$ python -q
>>> import numpy as np
>>> from numpy import linalg as LA
>>> np.set_printoptions(precision=2, suppress=True, linewidth=200)
>>> tidy = lambda a: np.round(a, 2) + 0
>>> q, _ = LA.qr(np.array([[0.9, -0.8, -1.6, -0.1, -0.3, 0.0, -0.8, 1.0],
...     [-2.3, 1.5, 1.4, -1.1, -1.8, -1.3, -0.7, 0.9],
...     [2.9, 1.9, -0.1, 1.4, 0.3, 1.0, -0.9, -2.3],
...     [1.0, 0.5, -1.5, -0.4, 1.4, 0.8, 1.0, -0.5],
...     [1.3, -1.0, 0.0, -0.6, 0.8, -0.5, 0.6, 2.2],
...     [-1.0, -0.5, -0.2, -1.6, -0.5, 0.1, 0.6, -0.2],
...     [-0.1, 1.2, 1.8, -0.1, 0.1, 0.3, -1.1, -1.0],
...     [0.1, -1.7, -0.4, 1.4, 0.2, 0.5, 1.0, 1.5]]))
>>> w = np.array([7, 0, -1, -8, -6, -4, -8, -7])
>>> W0 = q @ np.diag(w) @ q.T
>>> tidy(W0)
array([[-5.09, -1.87,  1.43,  1.56,  0.53,  0.12, -2.26,  0.71],
       [-1.87, -1.15, -3.66, -1.37, -3.13,  0.72,  0.76, -2.07],
       [ 1.43, -3.66,  1.39,  2.3 ,  1.74, -2.3 ,  1.46, -1.49],
       [ 1.56, -1.37,  2.3 , -3.73, -0.88, -0.62, -1.44, -0.96],
       [ 0.53, -3.13,  1.74, -0.88, -4.01, -2.34,  0.02,  1.52],
       [ 0.12,  0.72, -2.3 , -0.62, -2.34, -4.78,  0.14,  0.87],
       [-2.26,  0.76,  1.46, -1.44,  0.02,  0.14, -4.27, -0.1 ],
       [ 0.71, -2.07, -1.49, -0.96,  1.52,  0.87, -0.1 , -5.36]])
>>> w, V = LA.eigvalsh(W0)
Traceback (most recent call last):
  File "<python-input-8>", line 1, in <module>
    w, V = LA.eigvalsh(W0)
    ^^^^
ValueError: too many values to unpack (expected 2)
>>> w, V = LA.eigh(W0)
>>> tidy(LA.eigvalsh(W0 + 4 * np.eye(8)))
array([-4., -4., -3., -2.,  0.,  3.,  4., 11.])
>>> tidy(LA.svd(W0, compute_uv=False))
array([8., 8., 7., 7., 6., 4., 1., 0.])
>>> tidy(w)
array([-8., -8., -7., -6., -4., -1.,  0.,  7.])
>>> (w > 1e-8).sum(), (w < -1e-8).sum()
(np.int64(1), np.int64(6))
>>> tidy(LA.eigvalsh(W0 @ W0))
array([ 0.,  1., 16., 36., 49., 49., 64., 64.])
>>> tidy(V @ np.diag(w) @ V.T)
array([[-5.09, -1.87,  1.43,  1.56,  0.53,  0.12, -2.26,  0.71],
       [-1.87, -1.15, -3.66, -1.37, -3.13,  0.72,  0.76, -2.07],
       [ 1.43, -3.66,  1.39,  2.3 ,  1.74, -2.3 ,  1.46, -1.49],
       [ 1.56, -1.37,  2.3 , -3.73, -0.88, -0.62, -1.44, -0.96],
       [ 0.53, -3.13,  1.74, -0.88, -4.01, -2.34,  0.02,  1.52],
       [ 0.12,  0.72, -2.3 , -0.62, -2.34, -4.78,  0.14,  0.87],
       [-2.26,  0.76,  1.46, -1.44,  0.02,  0.14, -4.27, -0.1 ],
       [ 0.71, -2.07, -1.49, -0.96,  1.52,  0.87, -0.1 , -5.36]])
>>> tidy(V.T @ W0 @ V)
array([[-8.,  0.,  0.,  0.,  0.,  0.,  0.,  0.],
       [ 0., -8.,  0.,  0.,  0.,  0.,  0.,  0.],
       [ 0.,  0., -7.,  0.,  0.,  0.,  0.,  0.],
       [ 0.,  0.,  0., -6.,  0.,  0.,  0.,  0.],
       [ 0.,  0.,  0.,  0., -4.,  0.,  0.,  0.],
       [ 0.,  0.,  0.,  0.,  0., -1.,  0.,  0.],
       [ 0.,  0.,  0.,  0.,  0.,  0.,  0.,  0.],
       [ 0.,  0.,  0.,  0.,  0.,  0.,  0.,  7.]])
>>> tidy(np.abs(V[:, -1]))
array([0.21, 0.54, 0.68, 0.23, 0.3 , 0.23, 0.02, 0.02])
>>> left, sv, vt = LA.svd(W0)
>>> V = vt[:(sv > 1e-8).sum()]
>>> rng = np.random.default_rng(318919)
>>> vec = W0[3] + 4 * W0[6] + rng.integers(2) * np.eye(8)[6]
>>> tidy(vec)
array([ -7.49,   1.69,   8.14,  -9.5 ,  -0.81,  -0.05, -17.51,  -1.36])
>>> np.allclose(V.T @ V @ vec, vec)
False
>>> labels = rng.permutation(8)
>>> labels
array([7, 4, 5, 1, 0, 6, 2, 3])
>>> A2 = W0[labels][:, labels]
>>> tidy(np.diag(A2))
array([-5.36, -4.01, -4.78, -1.15, -5.09, -4.27,  1.39, -3.73])
>>> tidy(A2)
array([[-5.36,  1.52,  0.87, -2.07,  0.71, -0.1 , -1.49, -0.96],
       [ 1.52, -4.01, -2.34, -3.13,  0.53,  0.02,  1.74, -0.88],
       [ 0.87, -2.34, -4.78,  0.72,  0.12,  0.14, -2.3 , -0.62],
       [-2.07, -3.13,  0.72, -1.15, -1.87,  0.76, -3.66, -1.37],
       [ 0.71,  0.53,  0.12, -1.87, -5.09, -2.26,  1.43,  1.56],
       [-0.1 ,  0.02,  0.14,  0.76, -2.26, -4.27,  1.46, -1.44],
       [-1.49,  1.74, -2.3 , -3.66,  1.43,  1.46,  1.39,  2.3 ],
       [-0.96, -0.88, -0.62, -1.37,  1.56, -1.44,  2.3 , -3.73]])
>>> tidy(np.trace(A2))
np.float64(-27.0)
>>> vec = np.array([-3, 1, 2, 4, -3, 0, -5, 3])
>>> h1 = np.maximum(A2 @ vec, 0)
>>> tidy(A2 * (h1 > 1e-9)[:, None])
array([[-5.36,  1.52,  0.87, -2.07,  0.71, -0.1 , -1.49, -0.96],
       [ 0.  ,  0.  ,  0.  ,  0.  ,  0.  ,  0.  ,  0.  ,  0.  ],
       [ 0.  ,  0.  ,  0.  ,  0.  ,  0.  ,  0.  ,  0.  ,  0.  ],
       [-2.07, -3.13,  0.72, -1.15, -1.87,  0.76, -3.66, -1.37],
       [ 0.71,  0.53,  0.12, -1.87, -5.09, -2.26,  1.43,  1.56],
       [ 0.  ,  0.  ,  0.  ,  0.  ,  0.  ,  0.  ,  0.  ,  0.  ],
       [ 0.  ,  0.  ,  0.  ,  0.  ,  0.  ,  0.  ,  0.  ,  0.  ],
       [ 0.  ,  0.  ,  0.  ,  0.  ,  0.  ,  0.  ,  0.  ,  0.  ]])
>>> tidy(np.maximum(A2 @ vec, 0) - np.maximum(-A2 @ vec, 0))
array([ 13.49, -38.68,  -2.39,  19.75,   3.91,  -1.18, -17.38, -32.06])
>>> m1 = np.load("a.npy")
>>> tidy(m1)
array([[ 0.3 , -0.26,  0.02,  0.22, -0.02,  0.3 ,  0.02],
       [-0.26,  0.23, -0.02, -0.19,  0.02, -0.26, -0.02],
       [ 0.02, -0.02,  0.  ,  0.01,  0.  ,  0.02,  0.  ],
       [ 0.22, -0.19,  0.01,  0.16, -0.01,  0.22,  0.01],
       [-0.02,  0.02,  0.  , -0.01,  0.  , -0.02,  0.  ],
       [ 0.3 , -0.26,  0.02,  0.22, -0.02,  0.3 ,  0.02],
       [ 0.02, -0.02,  0.  ,  0.01,  0.  ,  0.02,  0.  ]])
>>> w, V = LA.eigh(m1)
>>> (w > 1e-8).sum(), (w < -1e-8).sum()
(np.int64(1), np.int64(0))
>>> tidy(np.abs(V[:, -1]))
array([0.55, 0.48, 0.04, 0.4 , 0.04, 0.55, 0.04])
>>> tidy(V.T @ m1 @ V)
array([[0., 0., 0., 0., 0., 0., 0.],
       [0., 0., 0., 0., 0., 0., 0.],
       [0., 0., 0., 0., 0., 0., 0.],
       [0., 0., 0., 0., 0., 0., 0.],
       [0., 0., 0., 0., 0., 0., 0.],
       [0., 0., 0., 0., 0., 0., 0.],
       [0., 0., 0., 0., 0., 0., 1.]])
>>> np.unique(w.round(6) + 0, return_counts=True)[1]
array([6, 1])
>>> tidy(V.T @ V)
array([[1., 0., 0., 0., 0., 0., 0.],
       [0., 1., 0., 0., 0., 0., 0.],
       [0., 0., 1., 0., 0., 0., 0.],
       [0., 0., 0., 1., 0., 0., 0.],
       [0., 0., 0., 0., 1., 0., 0.],
       [0., 0., 0., 0., 0., 1., 0.],
       [0., 0., 0., 0., 0., 0., 1.]])
>>> tidy(V @ np.diag(w) @ V.T)
array([[ 0.3 , -0.26,  0.02,  0.22, -0.02,  0.3 ,  0.02],
       [-0.26,  0.23, -0.02, -0.19,  0.02, -0.26, -0.02],
       [ 0.02, -0.02,  0.  ,  0.01,  0.  ,  0.02,  0.  ],
       [ 0.22, -0.19,  0.01,  0.16, -0.01,  0.22,  0.01],
       [-0.02,  0.02,  0.  , -0.01,  0.  , -0.02,  0.  ],
       [ 0.3 , -0.26,  0.02,  0.22, -0.02,  0.3 ,  0.02],
       [ 0.02, -0.02,  0.  ,  0.01,  0.  ,  0.02,  0.  ]])
>>> tidy(w.sum()), np.trace(m1)
(np.float64(1.0), np.float64(1.0))
>>> np.abs(V[:, -1]).round(6).argmax()
np.int64(0)
>>> tidy(LA.eigvalsh(m1 @ m1))
array([0., 0., 0., 0., 0., 0., 1.])
>>> [round(float(x), 2) for x in LA.svd(m1, compute_uv=False)[:3]]
[1.0, 0.0, 0.0]
>>> np.argsort(-LA.norm(m1, axis=0).round(6), kind="stable")[:3]
array([0, 5, 1])
>>> LA.matrix_rank(m1, rtol=0.1)
np.int64(1)
>>> tidy(LA.norm(m1, 2) / LA.norm(m1))
np.float64(1.0)
>>> LA.cond(m1) > 100
np.True_
>>> E = np.load("dump.npy")
>>> tidy(E)
array([[-1.89, -0.81, -0.45,  0.64,  0.63, -1.81,  0.51, -0.47],
       [-0.9 , -0.44,  0.37,  0.86,  1.18,  1.44,  0.57,  1.82],
       [ 0.7 , -0.58, -0.73, -1.59,  2.18, -0.27, -0.55,  0.07],
       [-0.9 , -0.05, -0.38, -1.96, -0.76,  0.62,  1.8 , -0.01],
       [-1.49, -0.8 ,  0.18, -0.65, -0.51,  1.05, -2.01, -0.54],
       [ 0.5 , -1.32,  1.59,  0.28,  0.58,  0.66,  0.86, -1.7 ],
       [-0.6 ,  1.29,  2.23, -0.89,  0.44, -0.86, -0.27,  0.46],
       [ 0.7 , -1.94,  0.66, -0.44, -1.05, -0.96, -0.16,  1.44]])
>>> th = np.radians(135)
>>> Rm = np.eye(8)
>>> Rm[2, 2] = Rm[6, 6] = np.cos(th)
>>> Rm[2, 6], Rm[6, 2] = -np.sin(th), np.sin(th)
>>> tidy(Rm)
array([[ 1.  ,  0.  ,  0.  ,  0.  ,  0.  ,  0.  ,  0.  ,  0.  ],
       [ 0.  ,  1.  ,  0.  ,  0.  ,  0.  ,  0.  ,  0.  ,  0.  ],
       [ 0.  ,  0.  , -0.71,  0.  ,  0.  ,  0.  , -0.71,  0.  ],
       [ 0.  ,  0.  ,  0.  ,  1.  ,  0.  ,  0.  ,  0.  ,  0.  ],
       [ 0.  ,  0.  ,  0.  ,  0.  ,  1.  ,  0.  ,  0.  ,  0.  ],
       [ 0.  ,  0.  ,  0.  ,  0.  ,  0.  ,  1.  ,  0.  ,  0.  ],
       [ 0.  ,  0.  ,  0.71,  0.  ,  0.  ,  0.  , -0.71,  0.  ],
       [ 0.  ,  0.  ,  0.  ,  0.  ,  0.  ,  0.  ,  0.  ,  1.  ]])
>>> A2 = E @ Rm.T
>>> tidy(LA.det(Rm)), tidy(np.trace(Rm))
(np.float64(1.0), np.float64(4.59))
>>> np.allclose(LA.norm(E, axis=1), LA.norm(A2, axis=1))
True
>>> tidy(np.abs(A2 - E).max(axis=0))
array([0.  , 0.  , 3.62, 0.  , 0.  , 0.  , 3.55, 0.  ])
>>> np.allclose(E @ E.T, A2 @ A2.T)
True
>>> tidy(A2)
array([[-1.89, -0.81, -0.05,  0.64,  0.63, -1.81, -0.68, -0.47],
       [-0.9 , -0.44, -0.66,  0.86,  1.18,  1.44, -0.14,  1.82],
       [ 0.7 , -0.58,  0.9 , -1.59,  2.18, -0.27, -0.13,  0.07],
       [-0.9 , -0.05, -1.01, -1.96, -0.76,  0.62, -1.54, -0.01],
       [-1.49, -0.8 ,  1.29, -0.65, -0.51,  1.05,  1.55, -0.54],
       [ 0.5 , -1.32, -1.74,  0.28,  0.58,  0.66,  0.52, -1.7 ],
       [-0.6 ,  1.29, -1.39, -0.89,  0.44, -0.86,  1.77,  0.46],
       [ 0.7 , -1.94, -0.35, -0.44, -1.05, -0.96,  0.58,  1.44]])
>>> tidy(np.trace(E))
np.float64(-3.7)
>>> tidy((E + E.T) / 2)
array([[-1.89, -0.86,  0.13, -0.13, -0.43, -0.65, -0.04,  0.11],
       [-0.86, -0.44, -0.1 ,  0.4 ,  0.19,  0.06,  0.93, -0.06],
       [ 0.13, -0.1 , -0.73, -0.99,  1.18,  0.66,  0.84,  0.37],
       [-0.13,  0.4 , -0.99, -1.96, -0.7 ,  0.45,  0.46, -0.22],
       [-0.43,  0.19,  1.18, -0.7 , -0.51,  0.81, -0.78, -0.79],
       [-0.65,  0.06,  0.66,  0.45,  0.81,  0.66,  0.  , -1.33],
       [-0.04,  0.93,  0.84,  0.46, -0.78,  0.  , -0.27,  0.15],
       [ 0.11, -0.06,  0.37, -0.22, -0.79, -1.33,  0.15,  1.44]])
>>> tidy(np.abs(LA.eigvals(E)).max())
np.float64(3.0)
>>> np.allclose(E @ E.T, E.T @ E)
True
>>> tidy(LA.det(E))
np.float64(-6561.0)
>>> np.allclose(E, E.T)
False
>>> cov = E.T @ E
>>> (E @ E.T).shape
(8, 8)
>>> np.allclose(cov, cov.T)
True
>>> np.trace(cov), (E ** 2).sum()
(np.float64(72.0), np.float64(72.0))
>>> tidy(np.diag(cov))
array([9., 9., 9., 9., 9., 9., 9., 9.])
>>> sv = 3 * 0.2 ** np.arange(4)
>>> q, _ = LA.qr(np.array([[-1.1, -0.8, -0.8, -0.4],
...     [1.9, 0.2, 1.4, 0.8],
...     [-0.9, 0.6, 2.0, -0.5],
...     [-1.0, 0.3, -0.2, 1.2]]))
>>> X = rng.normal(size=(26, 4)) * sv @ q
>>> tidy(X)
array([[-0.57, -0.49, -0.12, -0.04],
       [ 0.06, -1.11, -0.84,  0.92],
       [ 0.1 ,  0.54,  0.24, -0.33],
       [-0.58, -1.13, -0.87,  0.57],
       [ 1.63,  2.46,  1.79, -1.05],
       [-0.25, -1.  , -0.98,  0.78],
       [-1.74, -2.85, -2.19,  1.35],
       [ 0.53,  0.74,  0.62, -0.35],
       [ 0.65,  1.1 ,  0.91, -0.55],
       [ 1.27,  2.  ,  1.35, -0.79],
       [ 0.14, -1.09, -1.24,  1.14],
       [-0.58, -0.88, -0.89,  0.52],
       [-1.32, -1.83, -1.7 ,  0.9 ],
       [ 1.52,  2.55,  1.91, -1.19],
       [-1.38, -1.51, -0.68,  0.32],
       [ 2.51,  4.07,  2.45, -1.59],
       [-1.78, -1.41, -0.52, -0.03],
       [ 1.86,  1.91,  0.83, -0.33],
       [-1.58, -1.  ,  0.1 , -0.4 ],
       [-0.31, -0.18,  0.28, -0.22],
       [ 1.64,  1.64,  0.37, -0.05],
       [-1.  , -0.92, -0.05, -0.09],
       [-0.38, -1.18, -0.99,  0.76],
       [ 1.13,  1.48,  1.21, -0.6 ],
       [-3.89, -6.02, -4.15,  2.52],
       [-1.72, -2.53, -1.62,  0.93]])
>>> Xc = X - X.mean(axis=0)
>>> V = LA.svd(Xc)[2][:3]
>>> A2 = Xc - Xc @ V.T @ V
>>> LA.norm(A2, axis=1).round(6).argmax()
np.int64(17)
>>> tidy(np.diag(V.T @ V))
array([0.84, 0.88, 0.88, 0.4 ])
>>> tidy(A2.std(axis=0))
array([0.01, 0.01, 0.01, 0.02])
>>> tidy(LA.norm(A2) / LA.norm(Xc))
np.float64(0.01)
>>> tidy(np.cov(Xc @ V.T, rowvar=False))
array([[8.96, 0.  , 0.  ],
       [0.  , 0.39, 0.  ],
       [0.  , 0.  , 0.02]])
>>> tidy((Xc @ V.T).std(axis=0))
array([2.94, 0.62, 0.14])
>>> mat = np.cumsum(np.array([[-9, -5, -1],
...     [-7, 0, 2],
...     [-8, -6, 6],
...     [8, -8, 2],
...     [-6, -1, -8],
...     [7, 3, -7],
...     [-7, -9, -2],
...     [-5, 8, 5],
...     [-4, 8, -9],
...     [2, 9, 0],
...     [-4, 4, 8],
...     [-5, 1, 3],
...     [-3, 1, 1],
...     [-4, 4, -1],
...     [-2, 0, 2],
...     [-9, -8, 1],
...     [-4, -6, -6],
...     [9, -9, -5],
...     [4, 7, 2],
...     [-6, -3, 3],
...     [-6, 7, 6],
...     [5, -7, 7],
...     [-8, 1, -2],
...     [3, 5, 9],
...     [9, 9, -7],
...     [6, 6, -3],
...     [0, -3, 8],
...     [-2, 1, 9],
...     [7, -8, 1],
...     [-3, 9, 0],
...     [-9, -4, 7],
...     [2, 0, -1],
...     [9, 0, -6],
...     [-8, -2, 6]]), axis=0)
>>> mat
array([[ -9,  -5,  -1],
       [-16,  -5,   1],
       [-24, -11,   7],
       [-16, -19,   9],
       [-22, -20,   1],
       [-15, -17,  -6],
       [-22, -26,  -8],
       [-27, -18,  -3],
       [-31, -10, -12],
       [-29,  -1, -12],
       [-33,   3,  -4],
       [-38,   4,  -1],
       [-41,   5,   0],
       [-45,   9,  -1],
       [-47,   9,   1],
       [-56,   1,   2],
       [-60,  -5,  -4],
       [-51, -14,  -9],
       [-47,  -7,  -7],
       [-53, -10,  -4],
       [-59,  -3,   2],
       [-54, -10,   9],
       [-62,  -9,   7],
       [-59,  -4,  16],
       [-50,   5,   9],
       [-44,  11,   6],
       [-44,   8,  14],
       [-46,   9,  23],
       [-39,   1,  24],
       [-42,  10,  24],
       [-51,   6,  31],
       [-49,   6,  30],
       [-40,   6,  24],
       [-48,   4,  30]])
>>> A2 = np.c_[mat[:, :2] @ np.array([[-3, -3], [3, -2]]), np.array([-3, 3, -3, -3, 3, -2, 0, -3, 3, 0, -1, 0, 0, 0, -1, 3, 2, 3, -3, -2, 0, -1, -2, 2, 1, -3, 3, -1, -3, 1, 2, 0, 3, 0])]
>>> A2
array([[ 12,  37,  -3],
       [ 33,  58,   3],
       [ 39,  94,  -3],
       [ -9,  86,  -3],
       [  6, 106,   3],
       [ -6,  79,  -2],
       [-12, 118,   0],
       [ 27, 117,  -3],
       [ 63, 113,   3],
       [ 84,  89,   0],
       [108,  93,  -1],
       [126, 106,   0],
       [138, 113,   0],
       [162, 117,   0],
       [168, 123,  -1],
       [171, 166,   3],
       [165, 190,   2],
       [111, 181,   3],
       [120, 155,  -3],
       [129, 179,  -2],
       [168, 183,   0],
       [132, 182,  -1],
       [159, 204,  -2],
       [165, 185,   2],
       [165, 140,   1],
       [165, 110,  -3],
       [156, 116,   3],
       [165, 120,  -1],
       [120, 115,  -3],
       [156, 106,   1],
       [171, 141,   2],
       [165, 135,   0],
       [138, 108,   3],
       [156, 136,   0]])
>>> LA.matrix_rank(A2)
np.int64(3)
